>>> import numpy as np
>>> import numpy.linalg as la
>>> np.set_printoptions(precision=2, suppress=True, linewidth=120)
>>> rnd = lambda a: np.round(a, 2) + 0
>>> W0 = np.load("sample15.npy")
>>> W0
array([[ 2,  0,  0,  0,  0,  0,  0,  0,  0,  0,  0,  0,  0,  0,  0,  0],
       [ 0, -6,  0,  0,  0,  0,  0,  0,  0,  0,  0,  0,  0,  0,  0,  0],
       [ 0,  0,  5,  0,  0,  0,  0,  0,  0,  0,  0,  0,  0,  0,  0,  0],
       [ 0,  0,  0, -3,  0,  0,  0,  0,  0,  0,  0,  0,  0,  0,  0,  0],
       [ 0,  0,  0,  0,  4,  0,  0,  0,  0,  0,  0,  0,  0,  0,  0,  0],
       [ 0,  0,  0,  0,  0,  1,  0,  0,  0,  0,  0,  0,  0,  0,  0,  0],
       [ 0,  0,  0,  0,  0,  0,  5,  0,  0,  0,  0,  0,  0,  0,  0,  0],
       [ 0,  0,  0,  0,  0,  0,  0,  3,  0,  0,  0,  0,  0,  0,  0,  0],
       [ 0,  0,  0,  0,  0,  0,  0,  0,  2,  0,  0,  0,  0,  0,  0,  0],
       [ 0,  0,  0,  0,  0,  0,  0,  0,  0,  4,  0,  0,  0,  0,  0,  0],
       [ 0,  0,  0,  0,  0,  0,  0,  0,  0,  0,  7,  0,  0,  0,  0,  0],
       [ 0,  0,  0,  0,  0,  0,  0,  0,  0,  0,  0,  4,  0,  0,  0,  0],
       [ 0,  0,  0,  0,  0,  0,  0,  0,  0,  0,  0,  0,  0,  0,  0,  0],
       [ 0,  0,  0,  0,  0,  0,  0,  0,  0,  0,  0,  0,  0,  6,  0,  0],
       [ 0,  0,  0,  0,  0,  0,  0,  0,  0,  0,  0,  0,  0,  0, -7,  0],
       [ 0,  0,  0,  0,  0,  0,  0,  0,  0,  0,  0,  0,  0,  0,  0, -9]])
>>> evals, V = la.eigh(W0)
>>> np.abs(V[:, -1])
array([0., 0., 0., 0., 0., 0., 0., 0., 0., 0., 1., 0., 0., 0., 0., 0.])
>>> np.unique(evals.round(6) + 0, return_counts=True)[1]
array([1, 1, 1, 1, 1, 1, 2, 1, 3, 2, 1, 1])
>>> rnd(la.eigvalsh(W0 @ W0))
array([ 0.,  1.,  4.,  4.,  9.,  9., 16., 16., 16., 25., 25., 36., 36., 49., 49., 81.])
>>> evals.sum(), np.trace(W0)
(np.float64(18.0), np.int64(18))
>>> rnd(la.eigvalsh(W0 + 2 * np.eye(16)))
array([-7., -5., -4., -1.,  2.,  3.,  4.,  4.,  5.,  6.,  6.,  6.,  7.,  7.,  8.,  9.])
>>> evals, V = la.eigh(W0)
>>> x0 = np.array([1, 5, 6, 1, 7, 2, 8, 8, 6, 0, 6, 1, 3, 8, 0, 1])
>>> x0 @ W0 @ x0
np.int64(1444)
>>> W1 = np.array([[-7, 9],
...     [-2, -3],
...     [-3, -2],
...     [-8, -5],
...     [-2, 2],
...     [-3, 5],
...     [5, -6],
...     [-5, 1],
...     [8, -3],
...     [5, -7],
...     [1, -9],
...     [2, -7],
...     [9, 0],
...     [2, 8],
...     [6, 8],
...     [-5, 1]])
>>> c = np.array([0, 0])
>>> act = np.maximum(W0 @ W1 + c, 0)
>>> (act > 0).astype(int)
array([[0, 1],
       [1, 1],
       [0, 0],
       [1, 1],
       [0, 1],
       [0, 1],
       [1, 0],
       [0, 1],
       [1, 0],
       [1, 0],
       [1, 0],
       [1, 0],
       [0, 0],
       [1, 1],
       [0, 0],
       [1, 0]])
>>> basis = np.array([[3, 3, 5], [1, 5, 3]])
>>> W1 @ basis
array([[-12,  24,  -8],
       [ -9, -21, -19],
       [-11, -19, -21],
       [-29, -49, -55],
       [ -4,   4,  -4],
       [ -4,  16,   0],
       [  9, -15,   7],
       [-14, -10, -22],
       [ 21,   9,  31],
       [  8, -20,   4],
       [ -6, -42, -22],
       [ -1, -29, -11],
       [ 27,  27,  45],
       [ 14,  46,  34],
       [ 26,  58,  54],
       [-14, -10, -22]])
>>> act @ basis
array([[ 18,  90,  54],
       [ 54, 126, 114],
       [  0,   0,   0],
       [ 87, 147, 165],
       [  8,  40,  24],
       [  5,  25,  15],
       [ 75,  75, 125],
       [  3,  15,   9],
       [ 48,  48,  80],
       [ 60,  60, 100],
       [ 21,  21,  35],
       [ 24,  24,  40],
       [  0,   0,   0],
       [ 84, 276, 204],
       [  0,   0,   0],
       [135, 135, 225]])
